% ipython --no-banner

In [1]: import numpy as np

In [2]: np.set_printoptions(suppress=True, linewidth=120)

In [3]: K = np.load("m.npy")

In [4]: K
Out[4]: 
array([[ 0,  5,  7],
       [ 0, 25, 27],
       [ 0,  0,  2],
       [ 0,  0,  2],
       [ 0, 15, 17],
       [ 0, 25, 27],
       [ 0, 20, 22],
       [ 0, 15, 17],
       [ 0,  0,  2],
       [ 0, 25, 27],
       [ 0, 20, 22],
       [ 0, 15, 17],
       [ 0,  5,  7],
       [ 0, 15, 17],
       [ 0, 20, 22]])

In [5]: # rank 2

In [6]: U, sv, VT = np.linalg.svd(K)

In [7]: evecs = VT[:(sv > 1e-8).sum()]

In [8]: rng = np.random.default_rng(515)

In [9]: x = K[4] + 4 * K[7] + rng.integers(2) * np.eye(3)[2]

In [10]: x
Out[10]: array([ 0., 75., 85.])

In [11]: round(np.linalg.norm(x - evecs.T @ evecs @ x), 3)
Out[11]: np.float64(0.0)

In [12]: arr = np.load("w.npy")

In [13]: arr
Out[13]: 
array([[ 8,  4,  0, -2],
       [ 4,  0, -3, -1],
       [-4, -4, -2,  2],
       [ 7,  1, -4, -2],
       [10,  4, -2, -3],
       [ 4,  0, -2,  0],
       [ 9,  5, -1, -4],
       [ 7,  3, -1, -2],
       [ 9,  3, -1, -1]])

In [14]: rk = np.linalg.matrix_rank(arr)

In [15]: rk
Out[15]: np.int64(3)

In [16]: N = np.linalg.svd(arr)[2][rk:].T

In [17]: N.shape
Out[17]: (4, 1)

In [18]: np.round(arr @ N, 3) + 0
Out[18]: 
array([[0.],
       [0.],
       [0.],
       [0.],
       [0.],
       [0.],
       [0.],
       [0.],
       [0.]])

In [19]: [int(np.linalg.matrix_rank(np.delete(arr, i, axis=0))) for i in range(9)]
Out[19]: [3, 3, 3, 3, 3, 3, 3, 3, 3]

In [20]: np.allclose(arr @ N, 0)
Out[20]: True

In [21]: np.round(N[:, 0] / N[np.abs(N[:, 0]).round(6).argmax(), 0], 3)
Out[21]: array([-0.333,  1.   , -0.667,  0.667])

In [22]: [int(np.linalg.matrix_rank(arr[:, :j + 1])) for j in range(4)]
Out[22]: [1, 2, 3, 3]

In [23]: U, sv, VT = np.linalg.svd(arr)

In [24]: evecs = VT[:(sv > 1e-8).sum()]

In [25]: x = arr[3] + -1 * arr[4] + rng.integers(2) * np.eye(4)[2]

In [26]: x
Out[26]: array([-3., -3., -1.,  1.])

In [27]: np.allclose(evecs.T @ evecs @ x, x)
Out[27]: False

In [28]: round(float(np.linalg.norm(x - evecs.T @ evecs @ x)), 3)
Out[28]: 0.471

In [29]: np.linalg.matrix_rank(np.vstack([arr, x]))
Out[29]: np.int64(4)

In [30]: feats = np.load("case13.npy")

In [31]: feats
Out[31]: 
array([[0, 0, 0, 0, 1, 0, 0],
       [0, 0, 1, 0, 0, 0, 0],
       [0, 1, 0, 0, 0, 0, 0],
       [0, 0, 0, 0, 0, 0, 1],
       [1, 0, 0, 0, 0, 0, 0],
       [0, 0, 0, 0, 0, 1, 0],
       [0, 0, 0, 1, 0, 0, 0]])

In [32]: np.round(np.linalg.svd(feats, compute_uv=False), 3)
Out[32]: array([1., 1., 1., 1., 1., 1., 1.])

In [33]: ev, evecs = np.linalg.eigh(feats)

In [34]: x = np.array([4, 1, 1, 1, 4, 1, 5])

In [35]: np.round(evecs * np.maximum(ev, 0) @ evecs.T, 3)
Out[35]: 
array([[0.5, 0. , 0. , 0. , 0.5, 0. , 0. ],
       [0. , 0.5, 0.5, 0. , 0. , 0. , 0. ],
       [0. , 0.5, 0.5, 0. , 0. , 0. , 0. ],
       [0. , 0. , 0. , 0.5, 0. , 0. , 0.5],
       [0.5, 0. , 0. , 0. , 0.5, 0. , 0. ],
       [0. , 0. , 0. , 0. , 0. , 1. , 0. ],
       [0. , 0. , 0. , 0.5, 0. , 0. , 0.5]])

In [36]: x @ feats @ x
Out[36]: np.int64(45)

In [37]: np.allclose(K[:-1].T @ np.linalg.lstsq(K[:-1].T, K[-1])[0], K[-1])
Out[37]: True

In [38]: np.abs(np.diag(np.linalg.qr(K)[1])) > 1e-9
Out[38]: array([False,  True,  True])

In [39]: round(np.trace(np.linalg.pinv(K) @ K), 3)
Out[39]: np.float64(2.0)

In [40]: feats @ np.ones(7)
Out[40]: array([1., 1., 1., 1., 1., 1., 1.])

In [41]: p = np.eye(7)[5]

In [42]: for _ in range(7):
    ...:     p = p @ feats
    ...:     print(p.round(3))
    ...: 
[0. 0. 0. 0. 0. 1. 0.]
[0. 0. 0. 0. 0. 1. 0.]
[0. 0. 0. 0. 0. 1. 0.]
[0. 0. 0. 0. 0. 1. 0.]
[0. 0. 0. 0. 0. 1. 0.]
[0. 0. 0. 0. 0. 1. 0.]
[0. 0. 0. 0. 0. 1. 0.]

In [43]: A = np.tril(np.array([[1, 3, -3, 2], [2, 2, 3, 0], [2, 2, -2, -1], [1, 3, -1, 3]]), -1) + np.eye(4, dtype=int)

In [44]: A
Out[44]: 
array([[ 1,  0,  0,  0],
       [ 2,  1,  0,  0],
       [ 2,  2,  1,  0],
       [ 1,  3, -1,  1]])

In [45]: x = np.array([2, 2, 2, 0])

In [46]: target = A @ x

In [47]: coef, lr = np.zeros(4), 1 / np.linalg.norm(A, 2) ** 2

In [48]: for i in range(150):
    ...:     coef -= lr * A.T @ (A @ coef - target)
    ...:     if i % 50 == 0: print(i, round(np.linalg.norm(A @ coef - target), 3))
    ...: 
0 2.911
50 0.142
100 0.035

In [49]: round(np.linalg.cond(A), 3)
Out[49]: np.float64(44.061)

In [50]: coef.round(3)
Out[50]: array([ 1.976,  2.067,  1.909, -0.271])

In [51]: x = np.array([2, 4, 4, 5])

In [52]: A @ (2 * x)
Out[52]: array([ 4, 16, 32, 30])

In [53]: np.einsum("ij,j->i", A, x)
Out[53]: array([ 2,  8, 16, 15])

In [54]: A @ x
Out[54]: array([ 2,  8, 16, 15])

In [55]: A * x
Out[55]: 
array([[ 2,  0,  0,  0],
       [ 4,  4,  0,  0],
       [ 4,  8,  4,  0],
       [ 2, 12, -4,  5]])

In [56]: A @ np.ones(4)
Out[56]: array([1., 3., 5., 4.])

In [57]: M2 = np.linalg.inv(A)

In [58]: np.round(np.linalg.det(A) * M2, 3) + 0
Out[58]: 
array([[ 1.,  0.,  0.,  0.],
       [-2.,  1.,  0.,  0.],
       [ 2., -2.,  1.,  0.],
       [ 7., -5.,  1.,  1.]])

In [59]: M2.round(3) + 0
Out[59]: 
array([[ 1.,  0.,  0.,  0.],
       [-2.,  1.,  0.,  0.],
       [ 2., -2.,  1.,  0.],
       [ 7., -5.,  1.,  1.]])

In [60]: round(float(np.linalg.slogdet(A)[0]), 3)
Out[60]: 1.0

In [61]: np.round(np.linalg.inv(M2), 3) + 0
Out[61]: 
array([[ 1.,  0.,  0.,  0.],
       [ 2.,  1.,  0.,  0.],
       [ 2.,  2.,  1.,  0.],
       [ 1.,  3., -1.,  1.]])

In [62]: np.round(A @ M2, 3) + 0
Out[62]: 
array([[1., 0., 0., 0.],
       [0., 1., 0., 0.],
       [0., 0., 1., 0.],
       [0., 0., 0., 1.]])

In [63]: np.allclose(M2, A.T)
Out[63]: False

In [64]: idx = rng.permutation(4)

In [65]: idx
Out[65]: array([1, 2, 0, 3])

In [66]: M2 = A[idx][:, idx]

In [67]: np.diag(M2)
Out[67]: array([1, 1, 1, 1])

In [68]: np.allclose(M2, A)
Out[68]: False

In [69]: np.round(np.abs(np.linalg.eigvals(A)).max(), 3)
Out[69]: np.float64(1.0)

In [70]: np.round(np.linalg.det(A), 3)
Out[70]: np.float64(1.0)

In [71]: (A - A.T) / 2
Out[71]: 
array([[ 0. , -1. , -1. , -0.5],
       [ 1. ,  0. , -1. , -1.5],
       [ 1. ,  1. ,  0. ,  0.5],
       [ 0.5,  1.5, -0.5,  0. ]])

In [72]: np.allclose(A @ A.T, A.T @ A)
Out[72]: False

In [73]: (A + A.T) / 2
Out[73]: 
array([[ 1. ,  1. ,  1. ,  0.5],
       [ 1. ,  1. ,  1. ,  1.5],
       [ 1. ,  1. ,  1. , -0.5],
       [ 0.5,  1.5, -0.5,  1. ]])

In [74]: F = np.load("dump.npy")

In [75]: F
Out[75]: 
array([[-1.,  1.,  0.,  0.,  0.,  0.,  0.,  0.],
       [ 0., -1.,  1.,  0.,  0.,  0.,  0.,  0.],
       [ 0.,  0., -1.,  1.,  0.,  0.,  0.,  0.],
       [ 0.,  0.,  0., -1.,  1.,  0.,  0.,  0.],
       [ 0.,  0.,  0.,  0., -1.,  1.,  0.,  0.],
       [ 0.,  0.,  0.,  0.,  0., -1.,  1.,  0.],
       [ 0.,  0.,  0.,  0.,  0.,  0., -1.,  1.],
       [ 0.,  0.,  0.,  0.,  0.,  0.,  0., -1.]])

In [76]: # triangular, det is the product of the diagonal

In [77]: r0 = np.array([4, 2, 0])

In [78]: np.cross(arr[1, :3], arr[8, :3])
Out[78]: array([  9, -23,  12])

In [79]: np.correlate(arr[1], arr[8], "full")
Out[79]: array([ -4,  -4,  15,  40,  -8, -30,  -9])

In [80]: np.array([np.convolve(row, r0, "same") for row in arr])
Out[80]: 
array([[ 32,   8,  -8,  -4],
       [  8, -12, -10,  -2],
       [-24, -16,   4,   4],
       [ 18, -14, -16,  -4],
       [ 36,   0, -16,  -6],
       [  8,  -8,  -4,   0],
       [ 38,   6, -18,  -8],
       [ 26,   2, -10,  -4],
       [ 30,   2,  -6,  -2]])

In [81]: idx = rng.permutation(8)

In [82]: idx
Out[82]: array([0, 7, 1, 6, 3, 4, 2, 5])

In [83]: M2 = F[idx][:, idx]

In [84]: np.allclose(M2, F)
Out[84]: False

In [85]: round(np.linalg.det(M2), 3), np.round(np.linalg.det(F[idx]), 3)
Out[85]: (np.float64(1.0), np.float64(1.0))

In [86]: M2
Out[86]: 
array([[-1.,  0.,  1.,  0.,  0.,  0.,  0.,  0.],
       [ 0., -1.,  0.,  0.,  0.,  0.,  0.,  0.],
       [ 0.,  0., -1.,  0.,  0.,  0.,  1.,  0.],
       [ 0.,  1.,  0., -1.,  0.,  0.,  0.,  0.],
       [ 0.,  0.,  0.,  0., -1.,  1.,  0.,  0.],
       [ 0.,  0.,  0.,  0.,  0., -1.,  0.,  1.],
       [ 0.,  0.,  0.,  0.,  1.,  0., -1.,  0.],
       [ 0.,  0.,  0.,  1.,  0.,  0.,  0., -1.]])

In [87]: M2 = np.array([[-9, 2],
    ...:     [9, 7],
    ...:     [3, -2],
    ...:     [-1, -2],
    ...:     [-9, -6],
    ...:     [3, -1],
    ...:     [-6, 1],
    ...:     [9, 8]])

In [88]: np.vstack([F, M2.T]).shape
Out[88]: (10, 8)

In [89]: np.linalg.matrix_rank(np.vstack([F, M2.T]))
Out[89]: np.int64(8)

In [90]: M2.T @ F.T
Out[90]: 
array([[18., -6., -4., -8., 12., -9., 15., -9.],
       [ 5., -9.,  0., -4.,  5.,  2.,  7., -8.]])

In [91]: np.einsum("ik,kj->ji", F, M2)
Out[91]: 
array([[18., -6., -4., -8., 12., -9., 15., -9.],
       [ 5., -9.,  0., -4.,  5.,  2.,  7., -8.]])

In [92]: F @ M2
Out[92]: 
array([[18.,  5.],
       [-6., -9.],
       [-4.,  0.],
       [-8., -4.],
       [12.,  5.],
       [-9.,  2.],
       [15.,  7.],
       [-9., -8.]])

In [93]: np.einsum("ik,kj->ij", F, M2)
Out[93]: 
array([[18.,  5.],
       [-6., -9.],
       [-4.,  0.],
       [-8., -4.],
       [12.,  5.],
       [-9.,  2.],
       [15.,  7.],
       [-9., -8.]])

In [94]: np.einsum("ij,ij->i", F, F)
Out[94]: array([2., 2., 2., 2., 2., 2., 2., 1.])

In [95]: ang = np.radians(15)

In [96]: r_ = np.eye(8)

In [97]: r_[6, 6] = r_[0, 0] = np.cos(ang)

In [98]: r_[6, 0], r_[0, 6] = -np.sin(ang), np.sin(ang)

In [99]: r_.round(3)
Out[99]: 
array([[ 0.966,  0.   ,  0.   ,  0.   ,  0.   ,  0.   ,  0.259,  0.   ],
       [ 0.   ,  1.   ,  0.   ,  0.   ,  0.   ,  0.   ,  0.   ,  0.   ],
       [ 0.   ,  0.   ,  1.   ,  0.   ,  0.   ,  0.   ,  0.   ,  0.   ],
       [ 0.   ,  0.   ,  0.   ,  1.   ,  0.   ,  0.   ,  0.   ,  0.   ],
       [ 0.   ,  0.   ,  0.   ,  0.   ,  1.   ,  0.   ,  0.   ,  0.   ],
       [ 0.   ,  0.   ,  0.   ,  0.   ,  0.   ,  1.   ,  0.   ,  0.   ],
       [-0.259,  0.   ,  0.   ,  0.   ,  0.   ,  0.   ,  0.966,  0.   ],
       [ 0.   ,  0.   ,  0.   ,  0.   ,  0.   ,  0.   ,  0.   ,  1.   ]])

In [100]: M2 = F @ r_.T

In [101]: np.round(np.linalg.svd(F, compute_uv=False), 3), np.round(np.linalg.svd(M2, compute_uv=False), 3)
Out[101]: 
(array([1.966, 1.865, 1.7  , 1.478, 1.205, 0.891, 0.547, 0.185]),
 array([1.966, 1.865, 1.7  , 1.478, 1.205, 0.891, 0.547, 0.185]))

In [102]: M2.round(3)
Out[102]: 
array([[-0.966,  1.   ,  0.   ,  0.   ,  0.   ,  0.   ,  0.259,  0.   ],
       [ 0.   , -1.   ,  1.   ,  0.   ,  0.   ,  0.   ,  0.   ,  0.   ],
       [ 0.   ,  0.   , -1.   ,  1.   ,  0.   ,  0.   ,  0.   ,  0.   ],
       [ 0.   ,  0.   ,  0.   , -1.   ,  1.   ,  0.   ,  0.   ,  0.   ],
       [ 0.   ,  0.   ,  0.   ,  0.   , -1.   ,  1.   ,  0.   ,  0.   ],
       [ 0.259,  0.   ,  0.   ,  0.   ,  0.   , -1.   ,  0.966,  0.   ],
       [-0.259,  0.   ,  0.   ,  0.   ,  0.   ,  0.   , -0.966,  1.   ],
       [ 0.   ,  0.   ,  0.   ,  0.   ,  0.   ,  0.   ,  0.   , -1.   ]])

In [103]: round(np.linalg.det(r_), 3), round(np.trace(r_), 3)
Out[103]: (np.float64(1.0), np.float64(7.932))

In [104]: np.allclose(np.linalg.norm(F, axis=1), np.linalg.norm(M2, axis=1))
Out[104]: True

In [105]: np.allclose(F @ F.T, M2 @ M2.T)
Out[105]: True
